In [1]: import numpy as np

In [2]: from numpy import linalg as LA

In [3]: np.set_printoptions(precision=2, suppress=True, linewidth=160, sign=" ")

In [4]: M = np.array([[89, 19, 32, 23, -4, 37],
   ...:     [19, 53, 58, -47, -32, -1],
   ...:     [32, 58, 65, -46, -34, 4],
   ...:     [23, -47, -46, 61, 32, 19],
   ...:     [-4, -32, -34, 32, 20, 4],
   ...:     [37, -1, 4, 19, 4, 17]])

In [5]: M
Out[5]: 
array([[ 89,  19,  32,  23,  -4,  37],
       [ 19,  53,  58, -47, -32,  -1],
       [ 32,  58,  65, -46, -34,   4],
       [ 23, -47, -46,  61,  32,  19],
       [ -4, -32, -34,  32,  20,   4],
       [ 37,  -1,   4,  19,   4,  17]])

In [6]: vals, vecs = LA.eigh(M)

In [7]: vec = np.array([2, -9, 7, 5, 6, -7])

In [8]: vec @ M @ vec
Out[8]: np.int64(4490)

In [9]: np.abs(M).sum(axis=1).max(), round(np.abs(vals).max(), 2)
Out[9]: (np.int64(239), np.float64(184.32))

In [10]: vecs * np.abs(vals) @ vecs.T
Out[10]: 
array([[ 89.,  19.,  32.,  23.,  -4.,  37.],
       [ 19.,  53.,  58., -47., -32.,  -1.],
       [ 32.,  58.,  65., -46., -34.,   4.],
       [ 23., -47., -46.,  61.,  32.,  19.],
       [ -4., -32., -34.,  32.,  20.,   4.],
       [ 37.,  -1.,   4.,  19.,   4.,  17.]])

In [11]: left, s, Vt = LA.svd(M)

In [12]: s.round(2) + 0
Out[12]: array([ 184.32,  120.68,    0.  ,    0.  ,    0.  ,    0.  ])

In [13]: Y = left[:, :2] @ np.diag(s[:2]) @ Vt[:2]

In [14]: LA.matrix_rank(M, rtol=0.05)
Out[14]: np.int64(2)

In [15]: round(LA.norm(M - Y) / LA.norm(M), 2)
Out[15]: np.float64(0.0)

In [16]: m1 = np.loadtxt("m.csv", delimiter=",")

In [17]: m1
Out[17]: 
array([[-0.24, -0.01,  0.98, -0.18, -0.5 ,  0.02,  0.21,  1.36,  0.01, -0.43, -0.6 , -0.67,  1.25,  0.26,  0.16],
       [-0.01, -1.31,  0.04,  0.39, -0.4 ,  0.37, -0.68,  0.36,  0.26,  1.02, -0.26, -0.22, -0.85, -0.64, -0.41],
       [ 0.98,  0.04,  1.17,  0.21,  0.5 ,  0.26, -0.39,  0.17,  0.2 , -0.34, -0.36,  0.04, -0.87,  0.55,  1.51],
       [-0.18,  0.39,  0.21,  0.41,  1.06,  0.08,  0.44,  0.52, -0.08, -0.7 , -0.5 , -0.34, -0.19, -0.23, -0.92],
       [-0.5 , -0.4 ,  0.5 ,  1.06,  1.12, -0.07,  0.27,  0.25,  0.3 ,  0.51,  0.2 ,  0.12,  0.44,  0.12,  0.62],
       [ 0.02,  0.37,  0.26,  0.08, -0.07,  0.37,  0.14, -0.19,  0.25, -0.03, -0.71,  0.05, -0.14,  0.2 ,  0.6 ],
       [ 0.21, -0.68, -0.39,  0.44,  0.27,  0.14,  0.47,  0.26, -0.48,  0.5 , -1.14, -0.39, -0.63, -0.39, -0.45],
       [ 1.36,  0.36,  0.17,  0.52,  0.25, -0.19,  0.26,  0.13,  1.01,  0.75,  0.07, -0.81, -0.27, -0.34,  0.23],
       [ 0.01,  0.26,  0.2 , -0.08,  0.3 ,  0.25, -0.48,  1.01,  0.45,  0.01,  0.48,  0.43,  0.19,  0.05, -0.85],
       [-0.43,  1.02, -0.34, -0.7 ,  0.51, -0.03,  0.5 ,  0.75,  0.01,  1.56, -0.31,  0.54, -0.56,  0.92,  0.21],
       [-0.6 , -0.26, -0.36, -0.5 ,  0.2 , -0.71, -1.14,  0.07,  0.48, -0.31,  0.56,  0.16, -0.78,  0.44,  0.67],
       [-0.67, -0.22,  0.04, -0.34,  0.12,  0.05, -0.39, -0.81,  0.43,  0.54,  0.16,  0.17,  0.4 , -0.2 ,  0.46],
       [ 1.25, -0.85, -0.87, -0.19,  0.44, -0.14, -0.63, -0.27,  0.19, -0.56, -0.78,  0.4 ,  0.94, -0.05,  0.31],
       [ 0.26, -0.64,  0.55, -0.23,  0.12,  0.2 , -0.39, -0.34,  0.05,  0.92,  0.44, -0.2 , -0.05,  0.22, -0.81],
       [ 0.16, -0.41,  1.51, -0.92,  0.62,  0.6 , -0.45,  0.23, -0.85,  0.21,  0.67,  0.46,  0.31, -0.81, -0.02]])

In [18]: np.allclose(m1 @ m1.T, m1.T @ m1)
Out[18]: True

In [19]: np.round(LA.det(m1), 2)
Out[19]: np.float64(-0.0)

In [20]: round(float(np.trace(m1)), 2)
Out[20]: 6.0

In [21]: np.round(np.sort(np.abs(LA.eigvals(m1))), 2) + 0
Out[21]: array([ 0.,  0.,  1.,  1.,  1.,  2.,  2.,  2.,  2.,  2.,  3.,  3.,  3.,  3.,  3.])

In [22]: vec = np.array([1, 1, 2, 1, -1, 2])

In [23]: M @ (2 * vec)
Out[23]: array([ 546,  342,  432,  -98, -168,  186])

In [24]: M @ np.eye(6)[0]
Out[24]: array([89., 19., 32., 23., -4., 37.])

In [25]: M * vec
Out[25]: 
array([[ 89,  19,  64,  23,   4,  74],
       [ 19,  53, 116, -47,  32,  -2],
       [ 32,  58, 130, -46,  34,   8],
       [ 23, -47, -92,  61, -32,  38],
       [ -4, -32, -68,  32, -20,   8],
       [ 37,  -1,   8,  19,  -4,  34]])

In [26]: LA.norm(M @ vec) <= LA.norm(M, 2) * LA.norm(vec) + 1e-9
Out[26]: np.True_

In [27]: np.sign((M @ vec).round(6))
Out[27]: array([ 1,  1,  1, -1, -1,  1])

In [28]: M @ vec
Out[28]: array([273, 171, 216, -49, -84,  93])

In [29]: print(np.einsum("ij,j->i", M, vec))
[273 171 216 -49 -84  93]

In [30]: E = np.loadtxt("w.csv", delimiter=",")

In [31]: E
Out[31]: 
array([[  8.79, -15.81,  -1.74,   1.81,   0.99,   2.76,  -6.56, -13.05,  -9.8 ,  -2.29],
       [-11.47,   9.5 ,   5.05,   2.54,   2.68,   5.49,  -3.59,  16.67,  13.82, -10.46],
       [ -1.44,  -0.82,  -4.2 ,  -9.91,   2.58,   0.01,   6.88,   0.78,   3.6 ,   5.96],
       [  9.19, -17.11,   0.26,   6.16,   0.69,   4.2 , -10.93, -13.21, -10.8 ,  -6.6 ],
       [  4.41, -11.16,   1.91,   6.43,   1.09,   4.88, -10.33,  -6.2 ,  -5.24,  -8.63],
       [  4.97, -13.9 ,   7.18,  17.59,   0.36,   8.62, -21.46,  -5.92,  -7.25, -19.86],
       [  3.39, -10.03,   2.65,   7.29,   1.12,   5.3 , -10.99,  -4.62,  -4.15,  -9.89],
       [ -6.61,   5.48,  -2.06,  -8.87,   2.96,   1.  ,   6.8 ,   8.44,   9.52,   3.01],
       [  9.87, -19.96,   5.37,  17.08,  -0.03,   7.85, -21.85, -13.15, -12.93, -17.54],
       [ -8.61,   7.32,   0.4 ,  -5.13,   2.9 ,   2.52,   3.47,  11.74,  11.42,  -1.56],
       [ -8.01,   6.98,  -0.94,  -7.47,   2.99,   1.64,   5.67,  10.62,  10.99,   1.07],
       [  4.35, -11.96,   4.27,  11.22,   0.8 ,   6.52, -15.06,  -5.64,  -5.76, -13.56],
       [  3.84,  -7.64,  -5.38,  -8.88,   2.07,  -0.28,   4.9 ,  -6.85,  -2.71,   6.84],
       [ -9.37,   6.92,   4.22,   2.22,   2.52,   5.12,  -3.65,  13.56,  11.4 ,  -9.36],
       [-11.98,   9.71,   6.37,   4.93,   2.58,   6.36,  -5.84,  17.65,  14.14, -13.09],
       [ -6.89,   4.08,   2.73,   0.76,   2.4 ,   4.32,  -2.66,   9.79,   8.68,  -6.96],
       [-10.79,   9.72,   1.96,  -3.34,   2.98,   3.39,   2.1 ,  15.1 ,  13.75,  -4.18],
       [-10.18,   8.27,   3.59,   0.4 ,   2.7 ,   4.6 ,  -1.71,  14.57,  12.57,  -7.79],
       [ -8.78,   6.68,   2.73,  -0.47,   2.63,   4.13,  -1.1 ,  12.44,  11.05,  -6.39],
       [ -8.2 ,   6.61,   0.76,  -4.12,   2.8 ,   2.81,   2.4 ,  11.23,  10.81,  -2.43],
       [-18.37,  20.45,   1.18,  -9.88,   4.02,   2.09,   9.95,  25.56,  23.42,  -0.26]])

In [32]: vals, vecs = LA.eigh(M)

In [33]: np.abs(vecs[:, -1])
Out[33]: array([ 0.2 ,  0.54,  0.59,  0.47,  0.32,  0.01])

In [34]: vals.round(2) + 0
Out[34]: array([   0.  ,    0.  ,    0.  ,    0.  ,  120.68,  184.32])

In [35]: round(float(vals.sum()), 2), np.trace(M)
Out[35]: (305.0, np.int64(305))

In [36]: (vals > 1e-8).sum(), (vals < -1e-8).sum()
Out[36]: (np.int64(2), np.int64(0))

In [37]: print(np.round(vecs.T @ M @ vecs, 2) + 0)
[[   0.      0.      0.      0.      0.      0.  ]
 [   0.      0.      0.      0.      0.      0.  ]
 [   0.      0.      0.      0.      0.      0.  ]
 [   0.      0.      0.      0.      0.      0.  ]
 [   0.      0.      0.      0.    120.68    0.  ]
 [   0.      0.      0.      0.      0.    184.32]]

In [38]: print(vecs @ np.diag(vals) @ vecs.T)
[[ 89.  19.  32.  23.  -4.  37.]
 [ 19.  53.  58. -47. -32.  -1.]
 [ 32.  58.  65. -46. -34.   4.]
 [ 23. -47. -46.  61.  32.  19.]
 [ -4. -32. -34.  32.  20.   4.]
 [ 37.  -1.   4.  19.   4.  17.]]
